$ python3 -q
>>> import numpy as np
>>> from numpy import linalg as LA
>>> np.set_printoptions(precision=2, suppress=True, linewidth=140)
>>> arr = np.load("arr.npy")
>>> arr
array([[0, 0, 5, 0, 0],
       [0, 0, 0, 5, 0],
       [0, 0, 0, 0, 1],
       [1, 0, 0, 0, 0],
       [0, 2, 0, 0, 0]])
>>> vec = np.array([1, 2, 0, 2, 1])
>>> h1 = np.maximum(arr @ vec, 0)
>>> np.tanh(arr @ vec)
array([0.  , 1.  , 0.76, 0.76, 1.  ])
>>> arr * (h1 > 1e-9)[:, None]
array([[0, 0, 0, 0, 0],
       [0, 0, 0, 5, 0],
       [0, 0, 0, 0, 1],
       [1, 0, 0, 0, 0],
       [0, 2, 0, 0, 0]])
>>> np.maximum(arr @ vec, 0) - np.maximum(-arr @ vec, 0)
array([ 0, 10,  1,  1,  4])
>>> np.round(np.abs(LA.eigvals(arr)).max(), 2)
np.float64(2.19)
>>> arr @ arr
array([[ 0,  0,  0,  0,  5],
       [ 5,  0,  0,  0,  0],
       [ 0,  2,  0,  0,  0],
       [ 0,  0,  5,  0,  0],
       [ 0,  0,  0, 10,  0]])
>>> np.trace(arr)
np.int64(0)
>>> round(float(LA.det(arr)), 2)
50.0
>>> (arr + arr.T) / 2
array([[0. , 0. , 2.5, 0.5, 0. ],
       [0. , 0. , 0. , 2.5, 1. ],
       [2.5, 0. , 0. , 0. , 0.5],
       [0.5, 2.5, 0. , 0. , 0. ],
       [0. , 1. , 0.5, 0. , 0. ]])
>>> (arr - arr.T) / 2
array([[ 0. ,  0. ,  2.5, -0.5,  0. ],
       [ 0. ,  0. ,  0. ,  2.5, -1. ],
       [-2.5,  0. ,  0. ,  0. ,  0.5],
       [ 0.5, -2.5,  0. ,  0. ,  0. ],
       [ 0. ,  1. , -0.5,  0. ,  0. ]])
>>> arr @ arr.T
array([[25,  0,  0,  0,  0],
       [ 0, 25,  0,  0,  0],
       [ 0,  0,  1,  0,  0],
       [ 0,  0,  0,  1,  0],
       [ 0,  0,  0,  0,  4]])
>>> LA.svd(arr, compute_uv=False)
array([5., 5., 2., 1., 1.])
>>> arr[:, 1] @ arr[:, 3]
np.int64(0)
>>> arr.T @ arr
array([[ 1,  0,  0,  0,  0],
       [ 0,  4,  0,  0,  0],
       [ 0,  0, 25,  0,  0],
       [ 0,  0,  0, 25,  0],
       [ 0,  0,  0,  0,  1]])
>>> K = np.load("w.npy")
>>> K
array([[-0.2, -0.4,  0.1,  0.4,  0.6,  0.7, -0.6],
       [-0.1,  0. , -0.7,  0. , -0.3, -1.8,  1.7],
       [-0.7,  1.4,  0.4, -0.3, -0.7,  0.5, -0.4],
       [-0.9,  0. ,  0.4, -0.7,  0.9,  0.1, -0.1],
       [ 0.2,  0.2, -0.5,  0.2,  0.7,  0.1,  2. ],
       [ 0.6, -0.3,  0.6,  0.5, -2.1,  0.5, -1.3],
       [ 2. ,  1.5, -0.9,  0.6,  0.2, -1.8, -2.4],
       [ 1. , -0.3,  0.6,  1.7,  0.6, -0.2, -0.5],
       [-0.8, -1.1,  1.8, -1.5,  0.8,  1.3,  1.3],
       [ 1.7, -0.6, -0.3, -0.8, -0.2,  0. ,  0.8],
       [ 0.1,  1. , -1.3,  0.2,  2.1,  0.3, -1.6]])
>>> P = K @ LA.solve(K.T @ K, K.T)
>>> P @ K[:, 6]
array([-0.6,  1.7, -0.4, -0.1,  2. , -1.3, -2.4, -0.5,  1.3,  0.8, -1.6])
>>> np.round(LA.eigvalsh(P), 2) + 0
array([0., 0., 0., 0., 1., 1., 1., 1., 1., 1., 1.])
>>> np.allclose(P @ P, P)
True
>>> LA.matrix_rank(np.eye(11) - P)
np.int64(4)
>>> vec = np.array([1, -2, -1, 2, -2, 1, 0])
>>> rhs = K @ vec
>>> rhs
array([ 0.8, -0.6, -2.6, -4.4, -0.6,  6.3, -1.1,  3. , -3.7,  2. , -4.1])
>>> rng = np.random.default_rng(8348)
>>> rhs = rhs + 0.02 * rng.normal(size=11)
>>> rhs
array([ 0.82, -0.61, -2.61, -4.41, -0.6 ,  6.33, -1.1 ,  2.99, -3.69,  2.03, -4.1 ])
>>> beta, *_ = LA.lstsq(K, rhs)
>>> round(LA.norm(rhs - K @ beta), 2)
np.float64(0.02)
>>> beta.round(2) + 0
array([ 1.01, -2.01, -1.01,  1.99, -2.  ,  1.01,  0.  ])
>>> mat = np.loadtxt("out10.csv", delimiter=",")
>>> mat
array([[ 1., -2.,  4., -8.],
       [ 1., -1.,  1., -1.],
       [ 1.,  0.,  0.,  0.],
       [ 1.,  1.,  1.,  1.],
       [ 1.,  2.,  4.,  8.],
       [ 1.,  3.,  9., 27.],
       [ 1.,  4., 16., 64.]])
>>> r0, g = K[1], K[5]
>>> r0 @ r0
np.float64(6.72)
>>> r0 @ g
np.float64(-2.96)
>>> pr = (r0 @ g) / (r0 @ r0) * r0
>>> round(LA.norm(r0 + g) ** 2 + LA.norm(r0 - g) ** 2, 2)
np.float64(28.26)
>>> LA.matrix_rank(np.outer(r0, g))
np.int64(1)
>>> g - pr
array([ 0.56, -0.3 ,  0.29,  0.5 , -2.23, -0.29, -0.55])
>>> pr
array([ 0.04, -0.  ,  0.31, -0.  ,  0.13,  0.79, -0.75])
>>> other = np.c_[mat[:, :1] @ np.array([[1]]), np.array([4, 2, 2, 5, 3, 2, 5])]
>>> other
array([[1., 4.],
       [1., 2.],
       [1., 2.],
       [1., 5.],
       [1., 3.],
       [1., 2.],
       [1., 5.]])
>>> LA.matrix_rank(other)
np.int64(2)
>>> LA.matrix_rank(np.c_[mat, other])
np.int64(5)
>>> LA.matrix_rank(other, rtol=0.1)
np.int64(1)
>>> [round(float(x), 2) for x in LA.svd(other, compute_uv=False)[:3]]
[9.65, 0.93]
>>> np.abs(LA.svd(other)[2][-1])
array([0.97, 0.26])
>>> np.argsort(-LA.norm(other, axis=0).round(6), kind="stable")[:3]
array([1, 0])
>>> round(np.log10(LA.cond(other)))
1
>>> LA.cond(other) > 100
np.False_
>>> feats = np.array([[3, 7, -6, 9, -9, 0, 2, 8],
...     [-7, -5, -1, -2, -8, 9, 2, 2],
...     [6, -4, 0, 8, -6, 9, 4, 8],
...     [4, 3, 3, 8, -3, 2, 9, 3],
...     [9, -7, 7, -1, -6, 7, 6, -4],
...     [-1, -5, 8, 2, 2, -3, -2, -2],
...     [-3, -3, -2, 9, -8, -4, -6, 6],
...     [-5, 8, -5, 6, 9, -7, 6, -5],
...     [-4, 7, 4, -5, 5, -7, -3, 7]]) * (rng.random((9, 8)) < 0.3)
>>> feats
array([[ 0,  0,  0,  9,  0,  0,  0,  8],
       [ 0,  0,  0,  0,  0,  0,  0,  0],
       [ 0,  0,  0,  8, -6,  0,  0,  0],
       [ 0,  3,  3,  0,  0,  0,  0,  0],
       [ 0,  0,  0,  0, -6,  0,  0,  0],
       [ 0,  0,  0,  2,  0, -3,  0, -2],
       [ 0,  0, -2,  0, -8,  0,  0,  0],
       [-5,  0,  0,  0,  0,  0,  6, -5],
       [-4,  7,  4,  0,  0,  0,  0,  7]])
>>> vec = np.array([-1, 0, -3, -1, -3, -1, 1, -3])
>>> feats @ np.ones(8)
array([ 17.,   0.,   2.,   6.,  -6.,  -3., -10.,  -4.,  14.])
>>> np.sign((feats @ vec).round(6))
array([-1,  0,  1, -1,  1,  1,  1,  1, -1])
>>> feats @ (2 * vec)
array([-66,   0,  20, -18,  36,  14,  60,  52, -58])
>>> feats @ vec
array([-33,   0,  10,  -9,  18,   7,  30,  26, -29])
>>> np.einsum("ij,j->i", feats, vec)
array([-33,   0,  10,  -9,  18,   7,  30,  26, -29])
>>> (feats @ vec).argmax()
np.int64(6)
>>> feats * vec
array([[  0,   0,   0,  -9,   0,   0,   0, -24],
       [  0,   0,   0,   0,   0,   0,   0,   0],
       [  0,   0,   0,  -8,  18,   0,   0,   0],
       [  0,   0,  -9,   0,   0,   0,   0,   0],
       [  0,   0,   0,   0,  18,   0,   0,   0],
       [  0,   0,   0,  -2,   0,   3,   0,   6],
       [  0,   0,   6,   0,  24,   0,   0,   0],
       [  5,   0,   0,   0,   0,   0,   6,  15],
       [  4,   0, -12,   0,   0,   0,   0, -21]])
>>> feats @ np.eye(8)[5]
array([ 0.,  0.,  0.,  0.,  0., -3.,  0.,  0.,  0.])
